$ ipython --no-banner

In [1]: import numpy as np

In [2]: import numpy.linalg as la

In [3]: np.set_printoptions(precision=3, suppress=True, linewidth=160)

In [4]: O, _ = la.qr(np.array([[-1.0, -0.3, 0.1, 0.1, 0.7, -1.0, -1.6],
   ...:     [0.5, 1.3, 0.7, -0.6, -1.5, 0.2, -0.7],
   ...:     [-1.1, 1.5, 0.7, -1.4, -1.7, 0.7, -1.3],
   ...:     [0.0, 1.3, 0.5, 0.4, 0.4, -0.7, 1.4],
   ...:     [1.3, -1.0, -0.3, 0.2, -0.2, 0.3, 0.4],
   ...:     [0.8, -0.3, -0.7, 0.7, 0.5, -0.9, 2.1],
   ...:     [-0.3, 0.8, 1.3, 2.4, -0.8, 1.5, 0.4]]))

In [5]: K = -3 * O

In [6]: print(K)
[[ 1.358 -0.975 -0.375  0.122  0.808  2.306 -0.279]
 [-0.679  1.874 -0.253 -1.091  0.06   1.356  1.39 ]
 [ 1.494  1.135  0.566 -0.98  -1.428  0.066 -1.469]
 [-0.     1.568  0.47   0.986  1.976 -0.15  -1.193]
 [-1.765 -0.409 -1.03  -1.031  0.024  0.525 -1.821]
 [-1.086  0.128  1.252  1.688 -1.329  1.237 -0.301]
 [ 0.407  0.781 -2.372  1.397 -0.795 -0.098 -0.059]]

In [7]: print(la.norm(K, axis=0))
[3. 3. 3. 3. 3. 3. 3.]

In [8]: rng = np.random.default_rng(610037)

In [9]: labels = rng.permutation(7)

In [10]: print(labels)
[5 1 2 4 0 3 6]

In [11]: A2 = K[labels][:, labels]

In [12]: print(np.round(la.det(A2), 3), round(float(la.det(K[labels])), 3))
-2187.0 2187.0

In [13]: print(np.allclose(A2, K))
False

In [14]: print(np.round(np.trace(A2), 3))
5.986

In [15]: E = np.loadtxt("w.csv", delimiter=",")

In [16]: print(E)
[[ 1.     0.     0.     0.     0.     0.     0.     0.   ]
 [ 0.     0.707  0.     0.     0.     0.707  0.     0.   ]
 [ 0.     0.     1.     0.     0.     0.     0.     0.   ]
 [ 0.     0.     0.     1.     0.     0.     0.     0.   ]
 [ 0.     0.     0.     0.     1.     0.     0.     0.   ]
 [ 0.    -0.707  0.     0.     0.     0.707  0.     0.   ]
 [ 0.     0.     0.     0.     0.     0.     1.     0.   ]
 [ 0.     0.     0.     0.     0.     0.     0.     1.   ]]

In [17]: # splits into 7 blocks

In [18]: x = np.array([2, -1, -4, -3, 2, -3, -5, -5])

In [19]: rhs = E @ x

In [20]: c, lr = np.zeros(8), 1 / la.norm(E, 2) ** 2

In [21]: for i in range(12):
    ...:     c -= lr * E.T @ (E @ c - rhs)
    ...:     if i % 2 == 0: print(i, round(la.norm(E @ c - rhs), 3))
    ...: 
0 0.0
2 0.0
4 0.0
6 0.0
8 0.0
10 0.0

In [22]: print(np.round(la.cond(E), 3))
1.0

In [23]: print(c)
[ 2. -1. -4. -3.  2. -3. -5. -5.]

In [24]: print(np.round(E @ E, 3) + 0)
[[ 1.  0.  0.  0.  0.  0.  0.  0.]
 [ 0.  0.  0.  0.  0.  1.  0.  0.]
 [ 0.  0.  1.  0.  0.  0.  0.  0.]
 [ 0.  0.  0.  1.  0.  0.  0.  0.]
 [ 0.  0.  0.  0.  1.  0.  0.  0.]
 [ 0. -1.  0.  0.  0.  0.  0.  0.]
 [ 0.  0.  0.  0.  0.  0.  1.  0.]
 [ 0.  0.  0.  0.  0.  0.  0.  1.]]

In [25]: print((E + E.T) / 2)
[[1.    0.    0.    0.    0.    0.    0.    0.   ]
 [0.    0.707 0.    0.    0.    0.    0.    0.   ]
 [0.    0.    1.    0.    0.    0.    0.    0.   ]
 [0.    0.    0.    1.    0.    0.    0.    0.   ]
 [0.    0.    0.    0.    1.    0.    0.    0.   ]
 [0.    0.    0.    0.    0.    0.707 0.    0.   ]
 [0.    0.    0.    0.    0.    0.    1.    0.   ]
 [0.    0.    0.    0.    0.    0.    0.    1.   ]]

In [26]: print(np.round(la.matrix_power(E, 2), 3) + 0)
[[ 1.  0.  0.  0.  0.  0.  0.  0.]
 [ 0.  0.  0.  0.  0.  1.  0.  0.]
 [ 0.  0.  1.  0.  0.  0.  0.  0.]
 [ 0.  0.  0.  1.  0.  0.  0.  0.]
 [ 0.  0.  0.  0.  1.  0.  0.  0.]
 [ 0. -1.  0.  0.  0.  0.  0.  0.]
 [ 0.  0.  0.  0.  0.  0.  1.  0.]
 [ 0.  0.  0.  0.  0.  0.  0.  1.]]

In [27]: print(np.allclose(E @ E.T, E.T @ E))
True

In [28]: print((E - E.T) / 2)
[[ 0.     0.     0.     0.     0.     0.     0.     0.   ]
 [ 0.     0.     0.     0.     0.     0.707  0.     0.   ]
 [ 0.     0.     0.     0.     0.     0.     0.     0.   ]
 [ 0.     0.     0.     0.     0.     0.     0.     0.   ]
 [ 0.     0.     0.     0.     0.     0.     0.     0.   ]
 [ 0.    -0.707  0.     0.     0.     0.     0.     0.   ]
 [ 0.     0.     0.     0.     0.     0.     0.     0.   ]
 [ 0.     0.     0.     0.     0.     0.     0.     0.   ]]

In [29]: print(round(np.abs(la.eigvals(E)).max(), 3))
1.0
